In [1]: import numpy as np

In [2]: import numpy.linalg as la

In [3]: np.set_printoptions(precision=3, suppress=True, linewidth=160, sign=" ")

In [4]: rd = lambda a: np.round(a, 3) + 0

In [5]: J = np.loadtxt("arr.csv", delimiter=",")

In [6]: rd(J)
Out[6]: 
array([[ 1.   ,  0.   ,  0.   ,  0.   ,  0.   ],
       [ 0.   ,  1.   ,  0.   ,  0.   ,  0.   ],
       [ 0.   ,  0.   ,  0.53 , -0.848,  0.   ],
       [ 0.   ,  0.   ,  0.848,  0.53 ,  0.   ],
       [ 0.   ,  0.   ,  0.   ,  0.   ,  1.   ]])

In [7]: # splits into 4 blocks

In [8]: rd(np.sort(la.eigvals(J).real))
Out[8]: array([ 0.53,  0.53,  1.  ,  1.  ,  1.  ])

In [9]: rd(J @ J)
Out[9]: 
array([[ 1.   ,  0.   ,  0.   ,  0.   ,  0.   ],
       [ 0.   ,  1.   ,  0.   ,  0.   ,  0.   ],
       [ 0.   ,  0.   , -0.438, -0.899,  0.   ],
       [ 0.   ,  0.   ,  0.899, -0.438,  0.   ],
       [ 0.   ,  0.   ,  0.   ,  0.   ,  1.   ]])

In [10]: np.flatnonzero(la.matrix_power((J != 0) + (J.T != 0) + np.eye(5), 5)[1])
Out[10]: array([ 1])

In [11]: (J != 0).astype(int)
Out[11]: 
array([[ 1,  0,  0,  0,  0],
       [ 0,  1,  0,  0,  0],
       [ 0,  0,  1,  1,  0],
       [ 0,  0,  1,  1,  0],
       [ 0,  0,  0,  0,  1]])

In [12]: rd(la.det(J))
Out[12]: np.float64(1.0)

In [13]: (la.matrix_power((J != 0) + (J.T != 0) + np.eye(5), 5) > 0).astype(int)
Out[13]: 
array([[ 1,  0,  0,  0,  0],
       [ 0,  1,  0,  0,  0],
       [ 0,  0,  1,  1,  0],
       [ 0,  0,  1,  1,  0],
       [ 0,  0,  0,  0,  1]])

In [14]: rng = np.random.default_rng(586743)

In [15]: out = J + rng.integers(-2, 3, (5, 1)) @ rng.integers(-2, 3, (1, 5))

In [16]: rd(out)
Out[16]: 
array([[-3.   ,  2.   ,  2.   , -2.   ,  0.   ],
       [ 2.   ,  0.   , -1.   ,  1.   ,  0.   ],
       [ 0.   ,  0.   ,  0.53 , -0.848,  0.   ],
       [ 2.   , -1.   , -0.152,  1.53 ,  0.   ],
       [ 4.   , -2.   , -2.   ,  2.   ,  1.   ]])

In [17]: np.abs(out - J).sum(axis=1)
Out[17]: array([ 10.,   5.,   0.,   5.,  10.])

In [18]: out - J
Out[18]: 
array([[-4.,  2.,  2., -2.,  0.],
       [ 2., -1., -1.,  1.,  0.],
       [ 0.,  0.,  0.,  0.,  0.],
       [ 2., -1., -1.,  1.,  0.],
       [ 4., -2., -2.,  2.,  0.]])

In [19]: rd(la.svd(out - J, compute_uv=False))
Out[19]: array([ 8.367,  0.   ,  0.   ,  0.   ,  0.   ])

In [20]: M = np.load("block5.npy")

In [21]: rd(M)
Out[21]: 
array([[-0.286, -0.25 , -0.667,  0.64 ],
       [ 0.714,  0.013, -0.621, -0.323],
       [-0.286,  0.915, -0.279, -0.061],
       [ 0.571,  0.317,  0.303,  0.694]])

In [22]: rd(la.norm(M, axis=0))
Out[22]: array([ 1.,  1.,  1.,  1.])

In [23]: rd(la.svd(M, compute_uv=False))
Out[23]: array([ 1.,  1.,  1.,  1.])

In [24]: rd(la.pinv(M))
Out[24]: 
array([[-0.286,  0.714, -0.286,  0.571],
       [-0.25 ,  0.013,  0.915,  0.317],
       [-0.667, -0.621, -0.279,  0.303],
       [ 0.64 , -0.323, -0.061,  0.694]])

In [25]: rd(M[:, 1] @ M[:, 3])
Out[25]: np.float64(0.0)

In [26]: rd(M @ M.T)
Out[26]: 
array([[ 1.,  0.,  0.,  0.],
       [ 0.,  1.,  0.,  0.],
       [ 0.,  0.,  1.,  0.],
       [ 0.,  0.,  0.,  1.]])

In [27]: rd(M.T @ M)
Out[27]: 
array([[ 1.,  0.,  0.,  0.],
       [ 0.,  1.,  0.,  0.],
       [ 0.,  0.,  1.,  0.],
       [ 0.,  0.,  0.,  1.]])

In [28]: m1 = np.load("data.npy")

In [29]: m1
Out[29]: 
array([[-3.95, -1.38,  1.69, -2.96,  3.81],
       [ 4.48,  1.58,  1.15,  3.55, -0.08],
       [-0.72,  0.4 ,  3.12,  0.72,  2.4 ],
       [ 0.8 , -0.89, -0.82,  0.43,  1.02],
       [-1.36, -0.46, -3.01, -2.01, -3.08]])

In [30]: out = np.array([[3, 2, 4], [0, 4, 3], [1, 4, 2], [2, 4, 2], [1, 2, 0]])

In [31]: la.matrix_rank(np.vstack([m1, out.T]))
Out[31]: np.int64(5)

In [32]: np.vstack([m1, out.T]).shape
Out[32]: (8, 5)

In [33]: rd(np.einsum("ij->j", m1))
Out[33]: array([-0.75, -0.75,  2.13, -0.27,  4.07])

In [34]: rd(la.norm(m1, 2) / la.norm(m1))
Out[34]: np.float64(0.755)

In [35]: [round(float(x), 3) for x in la.svd(m1, compute_uv=False)[:3]]
Out[35]: [8.434, 7.02, 2.035]

In [36]: la.cond(m1) > 100
Out[36]: np.True_

In [37]: A = np.load("w.npy")

In [38]: A
Out[38]: 
array([[ 0.,  0.,  8., -9.],
       [ 4.,  5.,  0., -8.],
       [ 0.,  0.,  0., -3.],
       [ 0.,  0.,  0., -3.]])

In [39]: # row 3 repeats row 2

In [40]: out = A / la.norm(A, axis=1, keepdims=True)

In [41]: gram = out @ out.T

In [42]: rd(gram)
Out[42]: 
array([[ 1.   ,  0.584,  0.747,  0.747],
       [ 0.584,  1.   ,  0.781,  0.781],
       [ 0.747,  0.781,  1.   ,  1.   ],
       [ 0.747,  0.781,  1.   ,  1.   ]])

In [43]: rd(la.norm(out, axis=1))
Out[43]: array([ 1.,  1.,  1.,  1.])

In [44]: rd(np.degrees(np.arccos(np.clip(gram[0, 2], -1, 1))))
Out[44]: np.float64(41.634)

In [45]: (np.abs(gram) > 0.9).astype(int)
Out[45]: 
array([[ 1,  0,  0,  0],
       [ 0,  1,  0,  0],
       [ 0,  0,  1,  1],
       [ 0,  0,  1,  1]])
